$ python3 -q
>>> import numpy as np
>>> from numpy import linalg as LA
>>> np.set_printoptions(precision=3, suppress=True, linewidth=120, legacy="1.25")
>>> X = np.loadtxt("sample8.csv", delimiter=",")
>>> X
array([[ 3.445,  3.308,  3.687, -7.975],
       [ 6.809,  5.183, -2.684,  4.425],
       [-4.902, -3.475,  3.825, -7.018],
       [-7.311, -6.082, -0.922,  2.951],
       [ 1.841,  2.063,  4.147, -8.669],
       [ 4.706,  3.305, -3.897,  7.193],
       [ 7.562,  5.939, -1.641,  2.203],
       [-7.771, -6.221,  0.815, -0.5  ],
       [-1.108, -1.485, -4.286,  8.843],
       [-6.651, -5.658, -1.758,  4.545],
       [-6.762, -5.733, -1.642,  4.326],
       [ 4.637,  4.21 ,  3.177, -7.119],
       [ 0.676, -0.055, -4.458,  8.926],
       [-1.091, -0.283,  4.464, -8.877],
       [ 7.752,  6.182, -0.987,  0.849],
       [ 7.638,  6.254,  0.223, -1.583],
       [-6.397, -5.484, -2.001,  5.   ],
       [ 1.589,  0.69 , -4.455,  8.784],
       [-4.574, -3.191,  3.942, -7.305],
       [-3.488, -3.341, -3.671,  7.95 ],
       [-1.145, -0.327,  4.464, -8.869]])
>>> u, g = X[4], X[19]
>>> u @ u
100.0
>>> np.round(u @ g, 3)
-97.455
>>> p = (u @ g) / (u @ u) * u
>>> g - p
array([-1.694, -1.33 ,  0.37 , -0.499])
>>> round(float(LA.norm(u + g) ** 2 + LA.norm(u - g) ** 2), 3)
400.0
>>> LA.matrix_rank(np.outer(u, g))
1
>>> LA.matrix_rank(X, rtol=0.1)
2
>>> np.argsort(-LA.norm(X, axis=0).round(6), kind="stable")[:3]
array([3, 0, 1])
>>> round(LA.norm(X, 2) / LA.norm(X), 3)
0.741
>>> rk = LA.matrix_rank(X)
>>> rk
2
>>> null = LA.svd(X)[2][rk:].T
>>> np.allclose(X @ null, 0)
True
>>> [int(LA.matrix_rank(np.delete(X, i, axis=0))) for i in range(21)]
[2, 2, 2, 2, 2, 2, 2, 2, 2, 2, 2, 2, 2, 2, 2, 2, 2, 2, 2, 2, 2]
>>> [int(LA.matrix_rank(X[:i])) for i in range(1, len(X) + 1)]
[1, 2, 2, 2, 2, 2, 2, 2, 2, 2, 2, 2, 2, 2, 2, 2, 2, 2, 2, 2, 2]
>>> [int(LA.matrix_rank(X[:, :j + 1])) for j in range(4)]
[1, 2, 2, 2]
>>> def softmax(z):
...     e = np.exp(z - z.max(axis=-1, keepdims=True))
...     return e / e.sum(axis=-1, keepdims=True)
... 
>>> softmax(X).sum(axis=1)
array([1., 1., 1., 1., 1., 1., 1., 1., 1., 1., 1., 1., 1., 1., 1., 1., 1., 1., 1., 1., 1.])
>>> np.round(softmax(X[19]), 3) + 0
array([0., 0., 0., 1.])
>>> np.round(softmax(X[19] + -2), 3) + 0
array([0., 0., 0., 1.])
>>> scores = X @ X.T / np.sqrt(4)
>>> softmax(scores)[19] @ X
array([-3.325, -3.213, -3.71 ,  8.005])
